$ python -q
>>> import numpy as np
>>> np.set_printoptions(precision=2, suppress=True, linewidth=160)
>>> rnd = lambda a: np.round(a, 2) + 0
>>> f = np.array([5, -6, 6, -9, -1, -3, -9, 3, -4, -2, 3])
>>> g = np.array([1, 1, 1, 2, 2, 0, 1, 1, 0, 2, 1, 2, 1, 0, 2])
>>> arr = f[:, None] + g[None, :]
>>> print(arr)
[[ 6  6  6  7  7  5  6  6  5  7  6  7  6  5  7]
 [-5 -5 -5 -4 -4 -6 -5 -5 -6 -4 -5 -4 -5 -6 -4]
 [ 7  7  7  8  8  6  7  7  6  8  7  8  7  6  8]
 [-8 -8 -8 -7 -7 -9 -8 -8 -9 -7 -8 -7 -8 -9 -7]
 [ 0  0  0  1  1 -1  0  0 -1  1  0  1  0 -1  1]
 [-2 -2 -2 -1 -1 -3 -2 -2 -3 -1 -2 -1 -2 -3 -1]
 [-8 -8 -8 -7 -7 -9 -8 -8 -9 -7 -8 -7 -8 -9 -7]
 [ 4  4  4  5  5  3  4  4  3  5  4  5  4  3  5]
 [-3 -3 -3 -2 -2 -4 -3 -3 -4 -2 -3 -2 -3 -4 -2]
 [-1 -1 -1  0  0 -2 -1 -1 -2  0 -1  0 -1 -2  0]
 [ 4  4  4  5  5  3  4  4  3  5  4  5  4  3  5]]
>>> U, sv, VT = np.linalg.svd(arr)
>>> V = VT[:(sv > 1e-8).sum()]
>>> rng = np.random.default_rng(9527)
>>> x0 = arr[1] + 2 * arr[9] + rng.integers(2) * np.eye(15)[0]
>>> print(x0)
[ -7.  -7.  -7.  -4.  -4. -10.  -7.  -7. -10.  -4.  -7.  -4.  -7. -10.  -4.]
>>> print(rnd(np.diag(V.T @ V)))
[0.07 0.07 0.07 0.16 0.16 0.23 0.07 0.07 0.23 0.16 0.07 0.16 0.07 0.23 0.16]
>>> print(np.allclose(V.T @ V @ x0, x0))
True
>>> print(rnd(np.linalg.norm(x0 - V.T @ V @ x0)))
0.0
>>> print(np.linalg.matrix_rank(np.vstack([arr, x0])))
2
>>> f = np.array([0, -3, 4, 3, -3, 2, -4, 2, 0, -5, -2, -3, 2])
>>> g = np.array([-8, 3, 3, 3, -7, -2, -4, -6, 7, 0, 4, 5, 0, 2])
>>> J = f[:, None] + g[None, :]
>>> print(J)
[[ -8   3   3   3  -7  -2  -4  -6   7   0   4   5   0   2]
 [-11   0   0   0 -10  -5  -7  -9   4  -3   1   2  -3  -1]
 [ -4   7   7   7  -3   2   0  -2  11   4   8   9   4   6]
 [ -5   6   6   6  -4   1  -1  -3  10   3   7   8   3   5]
 [-11   0   0   0 -10  -5  -7  -9   4  -3   1   2  -3  -1]
 [ -6   5   5   5  -5   0  -2  -4   9   2   6   7   2   4]
 [-12  -1  -1  -1 -11  -6  -8 -10   3  -4   0   1  -4  -2]
 [ -6   5   5   5  -5   0  -2  -4   9   2   6   7   2   4]
 [ -8   3   3   3  -7  -2  -4  -6   7   0   4   5   0   2]
 [-13  -2  -2  -2 -12  -7  -9 -11   2  -5  -1   0  -5  -3]
 [-10   1   1   1  -9  -4  -6  -8   5  -2   2   3  -2   0]
 [-11   0   0   0 -10  -5  -7  -9   4  -3   1   2  -3  -1]
 [ -6   5   5   5  -5   0  -2  -4   9   2   6   7   2   4]]
>>> W = np.array([[-1, -2],
...     [1, 1],
...     [2, 0],
...     [1, 2],
...     [2, -1],
...     [2, 1],
...     [2, 2],
...     [2, -2],
...     [-2, -2],
...     [-1, -2],
...     [-1, -1],
...     [0, -2],
...     [1, 2],
...     [0, 1]])
>>> b = np.array([-1, 2])
>>> H = np.maximum(J @ W + b, 0)
>>> print((H > 0).astype(int))
[[0 1]
 [0 1]
 [0 0]
 [0 1]
 [0 1]
 [0 1]
 [0 1]
 [0 1]
 [0 1]
 [0 1]
 [0 1]
 [0 1]
 [0 1]]
>>> C = np.array([[-2, -2, 0], [3, -3, -1]])
>>> print(H @ C)
[[ 30 -30 -10]
 [ 57 -57 -19]
 [  0   0   0]
 [  3  -3  -1]
 [ 57 -57 -19]
 [ 12 -12  -4]
 [ 66 -66 -22]
 [ 12 -12  -4]
 [ 30 -30 -10]
 [ 75 -75 -25]
 [ 48 -48 -16]
 [ 57 -57 -19]
 [ 12 -12  -4]]
